In [1]: import numpy as np

In [2]: np.set_printoptions(precision=3, suppress=True, linewidth=120)

In [3]: arr = np.load("mat.npy")

In [4]: arr
Out[4]: 
array([[-1,  0,  1],
       [ 2,  3,  4],
       [ 5,  6,  7],
       [ 8,  9, 10],
       [11, 12, 13],
       [14, 15, 16],
       [17, 18, 19],
       [20, 21, 22]])

In [5]: # null space of dimension 1

In [6]: Uu, sigma, Vh = np.linalg.svd(arr)

In [7]: sigma.round(3) + 0
Out[7]: array([61.573,  2.188,  0.   ])

In [8]: B = Uu[:, :2] @ np.diag(sigma[:2]) @ Vh[:2]

In [9]: np.linalg.matrix_rank(B)
Out[9]: np.int64(2)

In [10]: B.round(3) + 0
Out[10]: 
array([[-1.,  0.,  1.],
       [ 2.,  3.,  4.],
       [ 5.,  6.,  7.],
       [ 8.,  9., 10.],
       [11., 12., 13.],
       [14., 15., 16.],
       [17., 18., 19.],
       [20., 21., 22.]])

In [11]: round(float(np.linalg.norm(arr - B, 2)), 3), round(float(sigma[2]), 3)
Out[11]: (0.0, 0.0)

In [12]: Uu, sigma, Vh = np.linalg.svd(arr)

In [13]: V = Vh[:(sigma > 1e-8).sum()]

In [14]: rng = np.random.default_rng(157721)

In [15]: x0 = arr[2] + -1 * arr[3] + rng.integers(2) * np.eye(3)[0]

In [16]: x0
Out[16]: array([-2., -3., -3.])

In [17]: V.T @ V
Out[17]: 
array([[ 0.833,  0.333, -0.167],
       [ 0.333,  0.333,  0.333],
       [-0.167,  0.333,  0.833]])

In [18]: np.linalg.matrix_rank(np.vstack([arr, x0]))
Out[18]: np.int64(3)

In [19]: np.diag(V.T @ V)
Out[19]: array([0.833, 0.333, 0.833])

In [20]: [round(float(x), 3) for x in np.linalg.svd(arr, compute_uv=False)[:3]]
Out[20]: [61.573, 2.188, 0.0]

In [21]: np.linalg.matrix_rank(arr, rtol=0.1)
Out[21]: np.int64(1)

In [22]: B = np.array([[3, 2], [3, 2], [0, 2]])

In [23]: J = np.tile(B, (2, 3))

In [24]: J
Out[24]: 
array([[3, 2, 3, 2, 3, 2],
       [3, 2, 3, 2, 3, 2],
       [0, 2, 0, 2, 0, 2],
       [3, 2, 3, 2, 3, 2],
       [3, 2, 3, 2, 3, 2],
       [0, 2, 0, 2, 0, 2]])

In [25]: # null space of dimension 4

In [26]: Uu, sigma, Vh = np.linalg.svd(J)

In [27]: np.argmax(sigma[:-1] / (sigma[1:] + 1e-6)) + 1
Out[27]: np.int64(2)

In [28]: sigma.round(3) + 0
Out[28]: array([12.815,  3.973,  0.   ,  0.   ,  0.   ,  0.   ])

In [29]: B = Uu[:, :2] @ np.diag(sigma[:2]) @ Vh[:2]

In [30]: np.round(np.abs(J - B).max(), 3)
Out[30]: np.float64(0.0)

In [31]: np.linalg.matrix_rank(J, rtol=0.05)
Out[31]: np.int64(2)

In [32]: B.round(3) + 0
Out[32]: 
array([[3., 2., 3., 2., 3., 2.],
       [3., 2., 3., 2., 3., 2.],
       [0., 2., 0., 2., 0., 2.],
       [3., 2., 3., 2., 3., 2.],
       [3., 2., 3., 2., 3., 2.],
       [0., 2., 0., 2., 0., 2.]])
